$ python -q
>>> import numpy as np
>>> import numpy.linalg as la
>>> np.set_printoptions(suppress=True, linewidth=200)
>>> def tidy(a):
...     return np.round(a, 1) + 0
... 
>>> X = np.load("m.npy")
>>> X
array([[-0.3, -0.9,  0.4, -0.1,  0.2, -0.2,  0.2,  0.1, -0.4, -0.4, -0.2],
       [ 2. ,  1.3,  1. ,  0.1,  0.3, -0.1,  1.1,  1.1,  1.1,  1. ,  0.8],
       [ 2.4,  1.8,  1.1,  0.9,  1. , -0.2,  2. ,  1.4,  1.4,  0.3,  1.9],
       [ 0.6,  0.6,  0.5,  0.3,  0.6, -0.2, -0.2,  0.8,  0.1,  0.7,  0.5],
       [-0.4, -0.5, -0.7,  0. , -0.2, -0.1, -0.1, -0.3, -0.4, -0.2, -0.3],
       [-1.8, -1.8, -0.9, -0.2, -0.5, -0.1, -1.5, -0.9, -0.9, -1. , -0.6],
       [-3.5, -3.6, -2.4, -1.3, -1.4,  0.4, -2.6, -2. , -2.1, -1.1, -1.9],
       [ 1.2,  1. ,  0.5,  0.2,  0.5,  0.2,  0.4,  1.3,  0.3,  0.7,  0.7],
       [-3.7, -4.8, -2.5, -1.1, -1.6,  0.1, -2.4, -2.9, -2.6, -0.9, -3. ],
       [-2.8, -2.1, -1.5, -0.2, -0.4, -0.3, -1.8, -1.6, -1.4, -0.8, -1.6],
       [-3.9, -3.7, -2.7, -1. , -1.5, -0.4, -2.4, -2.7, -2.9, -1.5, -2.3],
       [-4.5, -4.2, -2.9, -1.2, -1.4,  0.1, -2.5, -2.6, -2.6, -1.3, -2.7],
       [-5.5, -5. , -3.7, -1.4, -2.2,  0. , -3.4, -4. , -3.7, -1.7, -3.8],
       [-6.8, -7.1, -4.9, -2. , -2.4,  0.2, -4.5, -4.5, -4.6, -2. , -4.5],
       [ 1.1,  1.4,  0.7,  0.5,  0.8, -0.1,  1.2,  0.6,  0.9,  0.4,  1. ],
       [ 0.9,  0.8,  0.9,  0.6, -0.3, -0.3,  0.3,  0.8,  0.4,  1.2,  0.9],
       [ 2.1,  1.8,  1.7,  0.8,  0.5, -0.4,  2.3,  1.5,  1.4,  0.8,  1.4]])
>>> W1 = np.array([[3, -1, -3, -3],
...     [-1, 0, 2, -2],
...     [2, 2, -1, 1],
...     [-2, 3, 2, 0],
...     [-1, 0, -3, -2],
...     [0, -3, -1, -1],
...     [2, -1, 0, -3],
...     [3, -2, 2, -3],
...     [-1, 2, 1, -3],
...     [-1, -3, 1, -2],
...     [1, 3, 2, 2]])
>>> c = np.array([2, 0, 3, 0])
>>> H = np.maximum(X @ W1 + c, 0)
>>> (H > 0).astype(int)
array([[1, 1, 1, 1],
       [1, 0, 1, 0],
       [1, 1, 1, 0],
       [1, 1, 1, 0],
       [0, 0, 1, 1],
       [0, 1, 1, 1],
       [0, 0, 0, 1],
       [1, 0, 1, 0],
       [0, 0, 0, 1],
       [0, 0, 1, 1],
       [0, 0, 0, 1],
       [0, 0, 0, 1],
       [0, 0, 0, 1],
       [0, 0, 0, 1],
       [1, 1, 1, 0],
       [1, 1, 1, 0],
       [1, 1, 1, 0]])
>>> Z = np.array([[2, -1], [1, -2], [0, -1], [2, 0]])
>>> W1 @ Z
array([[-1,  2],
       [-6, -1],
       [ 8, -5],
       [-1, -6],
       [-6,  4],
       [-5,  7],
       [-3,  0],
       [-2, -1],
       [-6, -4],
       [-9,  6],
       [ 9, -9]])
>>> (H @ Z).round(6).argmax(axis=1)
array([0, 0, 0, 0, 0, 0, 0, 0, 0, 0, 0, 0, 0, 0, 0, 0, 0])
>>> tidy(X.sum(axis=0))
array([-22.9, -25. , -15.4,  -5.1,  -8. ,  -1.4, -13.9, -13.9, -16. ,  -5.8, -13.7])
>>> np.count_nonzero(X)
np.int64(185)
>>> ang = np.radians(15)
>>> r_ = np.eye(11)
>>> r_[4, 4] = r_[6, 6] = np.cos(ang)
>>> r_[4, 6], r_[6, 4] = -np.sin(ang), np.sin(ang)
>>> tidy(r_)
array([[ 1. ,  0. ,  0. ,  0. ,  0. ,  0. ,  0. ,  0. ,  0. ,  0. ,  0. ],
       [ 0. ,  1. ,  0. ,  0. ,  0. ,  0. ,  0. ,  0. ,  0. ,  0. ,  0. ],
       [ 0. ,  0. ,  1. ,  0. ,  0. ,  0. ,  0. ,  0. ,  0. ,  0. ,  0. ],
       [ 0. ,  0. ,  0. ,  1. ,  0. ,  0. ,  0. ,  0. ,  0. ,  0. ,  0. ],
       [ 0. ,  0. ,  0. ,  0. ,  1. ,  0. , -0.3,  0. ,  0. ,  0. ,  0. ],
       [ 0. ,  0. ,  0. ,  0. ,  0. ,  1. ,  0. ,  0. ,  0. ,  0. ,  0. ],
       [ 0. ,  0. ,  0. ,  0. ,  0.3,  0. ,  1. ,  0. ,  0. ,  0. ,  0. ],
       [ 0. ,  0. ,  0. ,  0. ,  0. ,  0. ,  0. ,  1. ,  0. ,  0. ,  0. ],
       [ 0. ,  0. ,  0. ,  0. ,  0. ,  0. ,  0. ,  0. ,  1. ,  0. ,  0. ],
       [ 0. ,  0. ,  0. ,  0. ,  0. ,  0. ,  0. ,  0. ,  0. ,  1. ,  0. ],
       [ 0. ,  0. ,  0. ,  0. ,  0. ,  0. ,  0. ,  0. ,  0. ,  0. ,  1. ]])
>>> A2 = X @ r_.T
>>> tidy(np.abs(A2 - X).max(axis=0))
array([0. , 0. , 0. , 0. , 1.2, 0. , 0.5, 0. , 0. , 0. , 0. ])
>>> tidy(la.svd(X, compute_uv=False)), tidy(la.svd(A2, compute_uv=False))
(array([27.2,  1.9,  1.8,  1.4,  1.3,  1.1,  1. ,  0.7,  0.7,  0.4,  0.4]), array([27.2,  1.9,  1.8,  1.4,  1.3,  1.1,  1. ,  0.7,  0.7,  0.4,  0.4]))
>>> np.allclose(la.norm(X, axis=1), la.norm(A2, axis=1))
True
>>> np.allclose(X @ X.T, A2 @ A2.T)
True
>>> left, sv, Vh = la.svd(X)
>>> tidy(sv)
array([27.2,  1.9,  1.8,  1.4,  1.3,  1.1,  1. ,  0.7,  0.7,  0.4,  0.4])
>>> A2 = left[:, :1] @ np.diag(sv[:1]) @ Vh[:1]
>>> la.matrix_rank(A2)
np.int64(1)
>>> round(np.log10(la.cond(X)))
2
>>> np.argsort(-la.norm(X, axis=0).round(6), kind="stable")[:3]
array([0, 1, 2])
>>> tidy(la.norm(X, 2) / la.norm(X))
np.float64(1.0)
>>> la.matrix_rank(X, rtol=0.1)
np.int64(1)
>>> A2 = np.array([[2, -3, 1, 0, 1, 0, 0, 1],
...     [2, 2, 3, 0, -2, -3, -1, 3],
...     [2, 0, 2, 1, 2, -2, 0, -3],
...     [0, 0, 0, -1, -3, 1, 0, -3],
...     [1, 0, -1, -1, -1, 3, 2, 0],
...     [2, -1, -2, -2, 3, -3, 0, -2],
...     [3, 0, 2, -1, -3, -3, 2, -1],
...     [0, 3, 2, 3, 2, 3, -2, 2]])
>>> M = np.triu(A2)
>>> M
array([[ 2, -3,  1,  0,  1,  0,  0,  1],
       [ 0,  2,  3,  0, -2, -3, -1,  3],
       [ 0,  0,  2,  1,  2, -2,  0, -3],
       [ 0,  0,  0, -1, -3,  1,  0, -3],
       [ 0,  0,  0,  0, -1,  3,  2,  0],
       [ 0,  0,  0,  0,  0, -3,  0, -2],
       [ 0,  0,  0,  0,  0,  0,  2, -1],
       [ 0,  0,  0,  0,  0,  0,  0,  2]])
>>> blk = np.stack([M, 3 * M, M[::-1]])
>>> la.matrix_rank(blk.reshape(3, -1))
np.int64(2)
>>> blk.shape
(3, 8, 8)
>>> tidy(la.det(blk))
array([    -96., -629856.,     -96.])
>>> x0 = np.array([1, -2, -1, -1, -1, -2, 0, 1])
>>> y = M @ x0
>>> y
array([ 7,  4, -4, -1, -5,  4, -1,  2])
>>> tidy(la.solve(M, y + M[:, 3]))
array([ 1., -2., -1.,  0., -1., -2.,  0.,  1.])
>>> tidy(la.solve(M, -3 * y))
array([-3.,  6.,  3.,  3.,  3.,  6.,  0., -3.])
>>> tidy(la.solve(M, M[:, 1]))
array([0., 1., 0., 0., 0., 0., 0., 0.])
>>> np.prod(np.diag(M)), tidy(la.det(M))
(np.int64(-96), np.float64(-96.0))
>>> J = np.array([[-0.3, -0.1, 0.3, -0.1, 1.2, 1.3, 0.2, 0.1],
...     [0.5, 0.9, -1.2, -1.2, -0.1, 0.5, 0.1, 0.9],
...     [-0.8, -2.2, 0.3, 1.2, -1.0, 1.4, -0.1, 0.6],
...     [0.0, -0.9, -1.6, 1.3, 3.2, 0.9, -1.0, -0.8],
...     [0.7, 2.2, 0.8, -0.3, -0.3, 0.2, 0.2, 0.4],
...     [-0.3, 0.3, -2.1, -1.7, 3.5, 0.4, 0.2, -1.2],
...     [-0.5, -1.9, 1.3, -1.1, 0.2, -0.5, -0.7, 1.3],
...     [-0.1, 0.8, -0.3, -0.8, 0.6, 0.1, 1.7, -2.2],
...     [0.4, -0.8, 0.2, -1.6, 0.3, -0.5, -2.1, 1.3],
...     [0.0, -0.3, 0.6, 1.4, 0.0, 0.7, 0.9, -0.3],
...     [-0.7, 1.2, 1.0, 2.1, 0.3, 1.9, 1.3, -1.1]])
>>> J[:, 5] *= 20
>>> J
array([[ -0.3,  -0.1,   0.3,  -0.1,   1.2,  26. ,   0.2,   0.1],
       [  0.5,   0.9,  -1.2,  -1.2,  -0.1,  10. ,   0.1,   0.9],
       [ -0.8,  -2.2,   0.3,   1.2,  -1. ,  28. ,  -0.1,   0.6],
       [  0. ,  -0.9,  -1.6,   1.3,   3.2,  18. ,  -1. ,  -0.8],
       [  0.7,   2.2,   0.8,  -0.3,  -0.3,   4. ,   0.2,   0.4],
       [ -0.3,   0.3,  -2.1,  -1.7,   3.5,   8. ,   0.2,  -1.2],
       [ -0.5,  -1.9,   1.3,  -1.1,   0.2, -10. ,  -0.7,   1.3],
       [ -0.1,   0.8,  -0.3,  -0.8,   0.6,   2. ,   1.7,  -2.2],
       [  0.4,  -0.8,   0.2,  -1.6,   0.3, -10. ,  -2.1,   1.3],
       [  0. ,  -0.3,   0.6,   1.4,   0. ,  14. ,   0.9,  -0.3],
       [ -0.7,   1.2,   1. ,   2.1,   0.3,  38. ,   1.3,  -1.1]])
>>> W1 = np.array([[0, 0, 1, 3],
...     [2, 3, 2, 3],
...     [3, 0, 1, 2],
...     [2, 0, 1, 1],
...     [1, 3, 0, 0],
...     [1, 2, 3, 1],
...     [1, 0, 0, 3],
...     [3, 3, 2, 2]])
>>> c = np.array([-1, 0, 0, -2])
>>> H = np.maximum(J @ W1 + c, 0)
>>> (H > 0).astype(int)
array([[1, 1, 1, 1],
       [1, 1, 1, 1],
       [1, 1, 1, 1],
       [1, 1, 1, 1],
       [1, 1, 1, 1],
       [0, 1, 1, 0],
       [0, 0, 0, 0],
       [0, 1, 1, 1],
       [0, 0, 0, 0],
       [1, 1, 1, 1],
       [1, 1, 1, 1]])
>>> la.matrix_rank(H)
np.int64(4)
>>> tidy((H > 0).mean(axis=0))
array([0.6, 0.8, 0.8, 0.7])
>>> Z = np.array([[-1, 2], [-1, 1], [-1, 2], [-1, 1]])
>>> (H @ Z).round(6).argmax(axis=1)
array([1, 1, 1, 1, 1, 1, 0, 1, 0, 1, 1])
>>> W1 @ Z
array([[ -4,   5],
       [-10,  14],
       [ -6,  10],
       [ -4,   7],
       [ -4,   5],
       [ -7,  11],
       [ -4,   5],
       [-10,  15]])
>>> left, sv, Vh = la.svd(J)
>>> tidy(sv)
array([61.8,  6.1,  5.2,  3.6,  2.6,  2.2,  0.9,  0.7])
>>> A2 = left[:, :1] @ np.diag(sv[:1]) @ Vh[:1]
>>> tidy(la.norm(J - A2, 2)), tidy(sv[1])
(np.float64(6.1), np.float64(6.1))
>>> la.matrix_rank(A2)
np.int64(1)
>>> la.matrix_rank(J, rtol=0.05)
np.int64(4)
>>> tidy(np.abs(J - A2).max())
np.float64(3.3)
>>> q, r_ = la.qr(J)
>>> q.shape, r_.shape
((11, 8), (8, 8))
>>> tidy(np.abs(np.diag(r_)))
array([ 1.6,  3.6,  3.5,  3.7,  3.4, 38.6,  1.8,  1.3])
>>> tidy(q @ r_)
array([[ -0.3,  -0.1,   0.3,  -0.1,   1.2,  26. ,   0.2,   0.1],
       [  0.5,   0.9,  -1.2,  -1.2,  -0.1,  10. ,   0.1,   0.9],
       [ -0.8,  -2.2,   0.3,   1.2,  -1. ,  28. ,  -0.1,   0.6],
       [  0. ,  -0.9,  -1.6,   1.3,   3.2,  18. ,  -1. ,  -0.8],
       [  0.7,   2.2,   0.8,  -0.3,  -0.3,   4. ,   0.2,   0.4],
       [ -0.3,   0.3,  -2.1,  -1.7,   3.5,   8. ,   0.2,  -1.2],
       [ -0.5,  -1.9,   1.3,  -1.1,   0.2, -10. ,  -0.7,   1.3],
       [ -0.1,   0.8,  -0.3,  -0.8,   0.6,   2. ,   1.7,  -2.2],
       [  0.4,  -0.8,   0.2,  -1.6,   0.3, -10. ,  -2.1,   1.3],
       [  0. ,  -0.3,   0.6,   1.4,   0. ,  14. ,   0.9,  -0.3],
       [ -0.7,   1.2,   1. ,   2.1,   0.3,  38. ,   1.3,  -1.1]])
>>> np.allclose(r_.T @ r_, J.T @ J)
True
>>> A = np.loadtxt("test16.csv", delimiter=",")
>>> A
array([[-2.,  1.,  0.,  0.,  0.,  0.,  0.,  0.,  0.,  0.,  0.],
       [ 0., -2.,  1.,  0.,  0.,  0.,  0.,  0.,  0.,  0.,  0.],
       [ 0.,  0., -2.,  1.,  0.,  0.,  0.,  0.,  0.,  0.,  0.],
       [ 0.,  0.,  0., -2.,  1.,  0.,  0.,  0.,  0.,  0.,  0.],
       [ 0.,  0.,  0.,  0., -2.,  1.,  0.,  0.,  0.,  0.,  0.],
       [ 0.,  0.,  0.,  0.,  0., -2.,  1.,  0.,  0.,  0.,  0.],
       [ 0.,  0.,  0.,  0.,  0.,  0., -2.,  1.,  0.,  0.,  0.],
       [ 0.,  0.,  0.,  0.,  0.,  0.,  0., -2.,  1.,  0.,  0.],
       [ 0.,  0.,  0.,  0.,  0.,  0.,  0.,  0., -2.,  1.,  0.],
       [ 0.,  0.,  0.,  0.,  0.,  0.,  0.,  0.,  0., -2.,  1.],
       [ 0.,  0.,  0.,  0.,  0.,  0.,  0.,  0.,  0.,  0., -2.]])
>>> blk = np.stack([A, -1 * A, A[::-1]])
>>> tidy(la.norm(blk, axis=(1, 2)))
array([7.3, 7.3, 7.3])
>>> blk.sum(axis=0)
array([[ 0.,  0.,  0.,  0.,  0.,  0.,  0.,  0.,  0.,  0., -2.],
       [ 0.,  0.,  0.,  0.,  0.,  0.,  0.,  0.,  0., -2.,  1.],
       [ 0.,  0.,  0.,  0.,  0.,  0.,  0.,  0., -2.,  1.,  0.],
       [ 0.,  0.,  0.,  0.,  0.,  0.,  0., -2.,  1.,  0.,  0.],
       [ 0.,  0.,  0.,  0.,  0.,  0., -2.,  1.,  0.,  0.,  0.],
       [ 0.,  0.,  0.,  0.,  0., -2.,  1.,  0.,  0.,  0.,  0.],
       [ 0.,  0.,  0.,  0., -2.,  1.,  0.,  0.,  0.,  0.,  0.],
       [ 0.,  0.,  0., -2.,  1.,  0.,  0.,  0.,  0.,  0.,  0.],
       [ 0.,  0., -2.,  1.,  0.,  0.,  0.,  0.,  0.,  0.,  0.],
       [ 0., -2.,  1.,  0.,  0.,  0.,  0.,  0.,  0.,  0.,  0.],
       [-2.,  1.,  0.,  0.,  0.,  0.,  0.,  0.,  0.,  0.,  0.]])
>>> np.einsum("bij,cij->bc", blk, blk)
array([[ 54., -54.,   5.],
       [-54.,  54.,  -5.],
       [  5.,  -5.,  54.]])
